>>> import numpy as np
>>> np.set_printoptions(suppress=True, linewidth=160)
>>> def tidy(a):
...     return np.round(a, 2) + 0
... 
>>> rng = np.random.default_rng(3)
>>> W0 = np.triu(rng.random((4, 4)) < 0.6, 1).astype(int)
>>> W0 = W0 + W0.T
>>> W0
array([[0, 1, 0, 1],
       [1, 0, 1, 1],
       [0, 1, 0, 1],
       [1, 1, 1, 0]])
>>> r = np.linalg.matrix_rank(W0)
>>> r
np.int64(3)
>>> N = np.linalg.svd(W0)[2][r:].T
>>> [int(np.linalg.matrix_rank(W0[:, :j + 1])) for j in range(4)]
[1, 2, 2, 3]
>>> tidy(N @ N.T)
array([[ 0.5,  0. , -0.5,  0. ],
       [ 0. ,  0. ,  0. ,  0. ],
       [-0.5,  0. ,  0.5,  0. ],
       [ 0. ,  0. ,  0. ,  0. ]])
>>> Y = np.array([[-5, 7, -6], [3, 1, 9]])
>>> Z = np.kron(Y, W0)
>>> Z
array([[ 0, -5,  0, -5,  0,  7,  0,  7,  0, -6,  0, -6],
       [-5,  0, -5, -5,  7,  0,  7,  7, -6,  0, -6, -6],
       [ 0, -5,  0, -5,  0,  7,  0,  7,  0, -6,  0, -6],
       [-5, -5, -5,  0,  7,  7,  7,  0, -6, -6, -6,  0],
       [ 0,  3,  0,  3,  0,  1,  0,  1,  0,  9,  0,  9],
       [ 3,  0,  3,  3,  1,  0,  1,  1,  9,  0,  9,  9],
       [ 0,  3,  0,  3,  0,  1,  0,  1,  0,  9,  0,  9],
       [ 3,  3,  3,  0,  1,  1,  1,  0,  9,  9,  9,  0]])
>>> tidy(np.linalg.norm(Z, 2)), tidy(np.linalg.norm(Y, 2) * np.linalg.norm(W0, 2))
(np.float64(32.73), np.float64(32.73))
>>> np.argwhere(np.triu(W0))
array([[0, 1],
       [0, 3],
       [1, 2],
       [1, 3],
       [2, 3]])
>>> W0.sum(axis=0)
array([2, 3, 2, 3])
>>> L = np.diag(W0.sum(axis=1)) - W0
>>> np.linalg.matrix_rank(L)
np.int64(3)
>>> L
array([[ 2, -1,  0, -1],
       [-1,  3, -1, -1],
       [ 0, -1,  2, -1],
       [-1, -1, -1,  3]])
>>> (np.linalg.eigvalsh(L) < 1e-8).sum()
np.int64(1)
>>> def softmax(z):
...     e = np.exp(z - z.max(axis=-1, keepdims=True))
...     return e / e.sum(axis=-1, keepdims=True)
... 
>>> tidy(softmax(W0[3] + 3))
array([0.3 , 0.3 , 0.3 , 0.11])
>>> tidy(softmax(W0[3]))
array([0.3 , 0.3 , 0.3 , 0.11])
>>> tidy(softmax(10 * W0[3]))
array([0.33, 0.33, 0.33, 0.  ])
>>> scores = W0 @ W0.T / np.sqrt(4)
>>> softmax(scores).round(6).argmax(axis=1)
array([0, 1, 0, 3])
>>> F = np.loadtxt("test7.csv", delimiter=",")
>>> tidy(F)
array([[-0.87,  0.48,  0.  ],
       [-0.48, -0.87,  0.  ],
       [ 0.  ,  0.  ,  1.  ]])
>>> proj = np.triu(np.array([[0, -1, 0], [2, -2, -2], [-1, 0, 2]]), 1) + np.eye(3)
>>> Y = proj @ F @ np.linalg.inv(proj)
>>> tidy(proj @ F - F @ proj)
array([[ 0.48,  0.  ,  0.97],
       [ 0.  , -0.48, -3.75],
       [ 0.  ,  0.  ,  0.  ]])
>>> np.linalg.matrix_rank(Y)
np.int64(3)
>>> tidy(Y)
array([[-0.39,  0.97,  1.94],
       [-0.48, -1.36, -4.72],
       [ 0.  ,  0.  ,  1.  ]])
>>> tidy(np.abs(Y).max())
np.float64(4.72)
>>> tidy(Y.mean(axis=0))
array([-0.29, -0.13, -0.59])
>>> tidy(Y.sum(axis=1))
array([ 2.52, -6.56,  1.  ])
>>> Y[:, 3]
Traceback (most recent call last):
  File "<python-input-38>", line 1, in <module>
    Y[:, 3]
    ~^^^^^^
IndexError: index 3 is out of bounds for axis 1 with size 3
>>> np.linalg.rank(Y)
Traceback (most recent call last):
  File "<python-input-39>", line 1, in <module>
    np.linalg.rank(Y)
    ^^^^^^^^^^^^^^
AttributeError: module 'numpy.linalg' has no attribute 'rank'
>>> tidy(np.diff(Y, axis=0))
array([[-0.09, -2.33, -6.66],
       [ 0.48,  1.36,  5.72]])
>>> U, sig, Vt = np.linalg.svd(F, full_matrices=False)
>>> np.allclose(U * sig @ Vt, F)
True
>>> tidy(U.T @ F @ Vt.T)
array([[1., 0., 0.],
       [0., 1., 0.],
       [0., 0., 1.]])
>>> tidy(np.cumsum(sig ** 2) / np.sum(sig ** 2))
array([0.33, 0.67, 1.  ])
>>> (sig > 1e-8).sum()
np.int64(3)
>>> U.shape, sig.shape, Vt.shape
((3, 3), (3,), (3, 3))
